>>> import numpy as np
>>> np.set_printoptions(precision=3, suppress=True, linewidth=140)
>>> tidy = lambda a: np.round(a, 3) + 0
>>> X = np.vander(np.arange(4) - 2, 3, increasing=True)
>>> print(X)
[[ 1 -2  4]
 [ 1 -1  1]
 [ 1  0  0]
 [ 1  1  1]]
>>> r0 = np.array([1, 0, 3])
>>> print(np.cross(X[2, :3], X[1, :3]))
[ 0 -1 -1]
>>> print(np.polyval(r0, X[2]))
[4 3 3]
>>> x = np.array([3, 2, 2])
>>> target = X @ x
>>> print(target)
[7 3 3 7]
>>> print(tidy(np.linalg.solve(X.T @ X, X.T @ target)))
[3. 2. 2.]
>>> rng = np.random.default_rng(44)
>>> target = target + 0.05 * rng.normal(size=4)
>>> print(tidy(target))
[7.072 3.005 3.016 7.057]
>>> b, *_ = np.linalg.lstsq(X, target)
>>> print(tidy(b))
[3.009 2.023 2.027]
>>> T = np.stack([X, 4 * X, X[::-1]])
>>> print(np.linalg.matrix_rank(T.reshape(3, -1)))
2
>>> print((T @ X.T).shape)
(3, 4, 4)
>>> print(T.sum(axis=0))
[[ 6 -9 21]
 [ 6 -5  5]
 [ 6 -1  1]
 [ 6  3  9]]
>>> print(np.linalg.matrix_rank(T))
[3 3 3]
>>> hat = X @ np.linalg.solve(X.T @ X, X.T)
>>> print(tidy(np.trace(hat)))
3.0
>>> print(tidy(hat @ X[:, 2]))
[4. 1. 0. 1.]
>>> print(tidy(np.diag(hat)))
[0.95 0.55 0.55 0.95]
>>> print(tidy(hat))
[[ 0.95  0.15 -0.15  0.05]
 [ 0.15  0.55  0.45 -0.15]
 [-0.15  0.45  0.55  0.15]
 [ 0.05 -0.15  0.15  0.95]]
>>> print(np.allclose(hat @ hat, hat))
True
>>> Q, R = np.linalg.qr(X)
>>> print(tidy(Q @ R))
[[ 1. -2.  4.]
 [ 1. -1.  1.]
 [ 1.  0.  0.]
 [ 1.  1.  1.]]
>>> print(tidy(Q.T @ Q))
[[1. 0. 0.]
 [0. 1. 0.]
 [0. 0. 1.]]
>>> print(np.allclose(R.T @ R, X.T @ X))
True
>>> print(abs(R[0, 0]), tidy(np.linalg.norm(X[:, 0])))
2.0 2.0
>>> arr = np.array([[0, 3, 0], [2, 3, 2], [2, 3, 2], [2, 1, 2]])
>>> Uu, sig, Vh = np.linalg.svd(arr)
>>> evecs = Vh[:(sig > 1e-8).sum()]
>>> x = arr[3] + 3 * arr[2] + rng.integers(2) * np.eye(3)[2]
>>> print(x)
[ 8. 10.  9.]
>>> print(tidy(evecs.T @ evecs))
[[0.5 0.  0.5]
 [0.  1.  0. ]
 [0.5 0.  0.5]]
>>> print(np.allclose(evecs.T @ evecs @ x, x))
False
>>> J = np.load("case12.npy")
>>> print(J)
[[ -2   6   6]
 [  6 -14  -2]
 [  6  -2   4]]
>>> r0 = np.array([1, 0, 2])
>>> Y = J + np.outer(r0, np.eye(3)[1])
>>> print(np.linalg.matrix_rank(np.linalg.inv(Y) - np.linalg.inv(J), tol=1e-8))
1
>>> hat = np.triu(np.array([[-3, -3, 1], [0, -1, 0], [-3, 2, 1]]), 1) + np.eye(3)
>>> Y = hat @ J @ np.linalg.inv(hat)
>>> print(hat @ J - J @ hat)
[[-12.  34.  12.]
 [  0.  18.  -6.]
 [  0.  18.  -6.]]
>>> print(tidy(np.linalg.det(Y)))
336.0
>>> print(tidy(np.poly(Y)))
[   1.   12. -112. -336.]
>>> print(Y)
[[-14.   4.  30.]
 [  6.   4.  -8.]
 [  6.  16.  -2.]]
>>> print(np.trace(Y), np.trace(J))
-12.0 -12
>>> print(np.linalg.matrix_rank(Y))
3
>>> F = np.loadtxt("m.csv", delimiter=",")
>>> print(F)
[[ 1.057  0.004  1.043]
 [ 0.893 -0.047  1.056]
 [ 0.967 -0.082  0.989]
 [ 0.99  -0.133  0.823]
 [ 1.013 -0.127  0.98 ]
 [ 0.96  -0.007  1.009]
 [ 1.003 -0.082  1.02 ]
 [ 0.974  0.003  0.969]
 [ 0.941 -0.074  1.022]
 [ 0.963  0.071  0.924]
 [ 2.973  8.924  5.962]
 [ 2.96   9.068  5.956]
 [ 3.035  9.005  6.053]
 [ 3.057  9.005  6.056]
 [ 3.043  9.     5.995]
 [ 2.982  8.947  6.013]
 [ 3.015  9.043  6.034]
 [ 3.031  8.984  5.952]
 [ 3.007  8.941  5.926]
 [ 3.098  9.028  5.987]]
>>> print(np.unique(arr.round(6), axis=0).shape)
(3, 3)
>>> print(np.linalg.lstsq(arr[:-1].T, arr[-1])[2])
2
>>> print(np.allclose(arr[:-1].T @ np.linalg.lstsq(arr[:-1].T, arr[-1])[0], arr[-1]))
True
>>> print(tidy(arr @ np.linalg.pinv(arr) @ arr))
[[0. 3. 0.]
 [2. 3. 2.]
 [2. 3. 2.]
 [2. 1. 2.]]
>>> A = np.array([[0, 0, 8], [4, 3, 8], [9, 0, 8]])
>>> print(A)
[[0 0 8]
 [4 3 8]
 [9 0 8]]
>>> Y = np.c_[F[:, :1] @ np.array([[0]]), np.array([1, 2, -1, 2, -1, 5, -5, 5, 8, -7, -6, 4, 7, -2, 5, -6, 2, 1, 8, -7])]
>>> print(Y)
[[ 0.  1.]
 [ 0.  2.]
 [ 0. -1.]
 [ 0.  2.]
 [ 0. -1.]
 [ 0.  5.]
 [ 0. -5.]
 [ 0.  5.]
 [ 0.  8.]
 [ 0. -7.]
 [ 0. -6.]
 [ 0.  4.]
 [ 0.  7.]
 [ 0. -2.]
 [ 0.  5.]
 [ 0. -6.]
 [ 0.  2.]
 [ 0.  1.]
 [ 0.  8.]
 [ 0. -7.]]
>>> print(tidy(np.linalg.norm(Y - F @ np.linalg.lstsq(F, Y)[0], axis=0)))
[ 0.    21.483]
>>> print(np.linalg.matrix_rank(np.c_[F, Y]))
4
>>> m1 = np.array([[0, 0, 2, 1], [0, 0, 0, 0], [-2, 0, 0, -1], [-1, 0, 1, 0]])
>>> print(m1)
[[ 0  0  2  1]
 [ 0  0  0  0]
 [-2  0  0 -1]
 [-1  0  1  0]]
>>> print(tidy(np.poly(m1)))
[1. 0. 6. 0. 0.]
>>> print(np.kron(np.eye(2, dtype=int), m1))
[[ 0  0  2  1  0  0  0  0]
 [ 0  0  0  0  0  0  0  0]
 [-2  0  0 -1  0  0  0  0]
 [-1  0  1  0  0  0  0  0]
 [ 0  0  0  0  0  0  2  1]
 [ 0  0  0  0  0  0  0  0]
 [ 0  0  0  0 -2  0  0 -1]
 [ 0  0  0  0 -1  0  1  0]]
>>> print(tidy(np.linalg.eigvals(m1).sum().real))
0.0
>>> print(np.flatnonzero(np.linalg.matrix_power((m1 != 0) + (m1.T != 0) + np.eye(4), 4)[0]))
[0 2 3]
>>> print(tidy(np.linalg.det(m1)))
0.0
>>> print(m1 @ m1)
[[-5  0  1 -2]
 [ 0  0  0  0]
 [ 1  0 -5 -2]
 [-2  0 -2 -2]]
>>> print(tidy(np.sort(np.linalg.eigvals(m1).real)))
[0. 0. 0. 0.]
>>> print((np.linalg.matrix_power((m1 != 0) + (m1.T != 0) + np.eye(4), 4) > 0).astype(int))
[[1 0 1 1]
 [0 1 0 0]
 [1 0 1 1]
 [1 0 1 1]]
>>> Y = m1 + rng.integers(-2, 3, (4, 2)) @ rng.integers(-2, 3, (2, 4))
>>> print(Y)
[[ 2 -4  0  1]
 [-2  4  2  0]
 [-8  0 -2 -1]
 [-2 -1  0  0]]
>>> print(Y - m1)
[[ 2 -4 -2  0]
 [-2  4  2  0]
 [-6  0 -2  0]
 [-1 -1 -1  0]]
>>> print(tidy(np.linalg.svd(Y - m1, compute_uv=False)))
[7.483 5.916 0.    0.   ]
>>> print(np.linalg.matrix_rank(Y - m1, tol=1e-8))
2
>>> print(np.abs(Y - m1).sum(axis=1))
[8 8 8 3]
>>> print(np.linalg.lstsq(m1[:-1].T, m1[-1])[2])
2
>>> print(tidy(np.trace(np.linalg.pinv(m1) @ m1)))
2.0
>>> print(np.allclose(m1[:-1].T @ np.linalg.lstsq(m1[:-1].T, m1[-1])[0], m1[-1]))
True
>>> print(np.abs(np.diag(np.linalg.qr(m1)[1])) > 1e-9)
[ True False  True False]
>>> Uu, sig, Vh = np.linalg.svd(m1)
>>> print(tidy(sig))
[2.449 2.449 0.    0.   ]
>>> Y = Uu[:, :2] @ np.diag(sig[:2]) @ Vh[:2]
>>> print(np.linalg.matrix_rank(Y))
2
>>> print(tidy(np.linalg.norm(m1 - Y, 2)), tidy(sig[2]))
0.0 0.0
>>> feats = np.load("a.npy")
>>> print(feats)
[[-11  17 -18]
 [  0   0   0]
 [  5   8  -4]
 [ -9   0  -9]
 [ -9   0  -9]
 [  0   0   0]
 [  0   0   0]
 [ -2  17  -9]
 [  5   8  -4]
 [  0   0   0]
 [ -9   0  -9]
 [ -2  17  -9]
 [ -9   0  -9]
 [ -7   9  -5]
 [  5   8  -4]
 [  0   0   0]
 [  0   0   0]
 [  5   8  -4]
 [  0   0   0]
 [ -9   0  -9]
 [ -7   9  -5]
 [  0   0   0]
 [-16   9 -14]
 [-16   9 -14]]
>>> r0 = np.array([0, 1, 1])
>>> print(np.polyval(r0, J[1]))
[  7 -13  -1]
>>> print(np.correlate(J[1], J[2], "full"))
[ 24 -68  56 -80 -12]
>>> print(np.cross(J[1, :3], J[2, :3]))
[-60 -36  72]
>>> Y = np.c_[feats[:, :2] @ np.array([[0, 1], [-1, 2]]), np.array([0, 1, 1, 2, 0, 2, 0, 0, 2, 1, 0, 2, 3, 1, 2, 0, 2, 3, 1, 0, 3, 2, 0, 0])]
>>> print(Y)
[[-17  23   0]
 [  0   0   1]
 [ -8  21   1]
 [  0  -9   2]
 [  0  -9   0]
 [  0   0   2]
 [  0   0   0]
 [-17  32   0]
 [ -8  21   2]
 [  0   0   1]
 [  0  -9   0]
 [-17  32   2]
 [  0  -9   3]
 [ -9  11   1]
 [ -8  21   2]
 [  0   0   0]
 [  0   0   2]
 [ -8  21   3]
 [  0   0   1]
 [  0  -9   0]
 [ -9  11   3]
 [  0   0   2]
 [ -9   2   0]
 [ -9   2   0]]
>>> print(np.linalg.matrix_rank(Y))
3
>>> print(np.linalg.matrix_rank(np.c_[feats, Y]))
4
>>> print(tidy(np.linalg.norm(Y - feats @ np.linalg.lstsq(feats, Y)[0], axis=0)))
[0.    0.    6.635]
>>> print(tidy(np.linalg.norm(Y, 1)), tidy(np.linalg.norm(Y, np.inf)))
242.0 51.0
>>> print(tidy(np.linalg.norm(Y[22] - Y[10])))
14.213
>>> print(tidy(np.linalg.norm(Y, 2)))
78.777
>>> print(tidy(np.linalg.norm(Y, axis=1)))
[28.601  1.    22.494  9.22   9.     2.     0.    36.235 22.561  1.     9.    36.29   9.487 14.248 22.561  0.     2.    22.672  1.
  9.    14.526  2.     9.22   9.22 ]
>>> print(Y[22] @ Y[10])
-18
>>> mat = np.loadtxt("mat.csv", delimiter=",")
>>> print(mat)
[[-9.  1. -7.]
 [-9.  1. -7.]
 [ 0.  2.  1.]]
>>> Uu, sig, Vh = np.linalg.svd(mat)
>>> evecs = Vh[:(sig > 1e-8).sum()]
>>> x = mat[0] + -1 * mat[2] + rng.integers(2) * np.eye(3)[0]
>>> print(x)
[-8. -1. -8.]
>>> print(tidy(np.diag(evecs.T @ evecs)))
[0.643 0.871 0.486]
>>> print(tidy(np.linalg.norm(x - evecs.T @ evecs @ x)))
0.598
>>> print(np.linalg.matrix_rank(np.vstack([mat, x])))
3
>>> print(np.unique(mat.round(6), axis=0).shape)
(2, 3)
>>> print(np.abs(np.diag(np.linalg.qr(mat)[1])) > 1e-9)
[ True  True False]
>>> print(np.linalg.lstsq(mat[:-1].T, mat[-1])[2])
1
>>> print(tidy(mat @ np.linalg.pinv(mat) @ mat))
[[-9.  1. -7.]
 [-9.  1. -7.]
 [ 0.  2.  1.]]
>>> print(tidy(np.trace(np.linalg.pinv(mat) @ mat)))
2.0
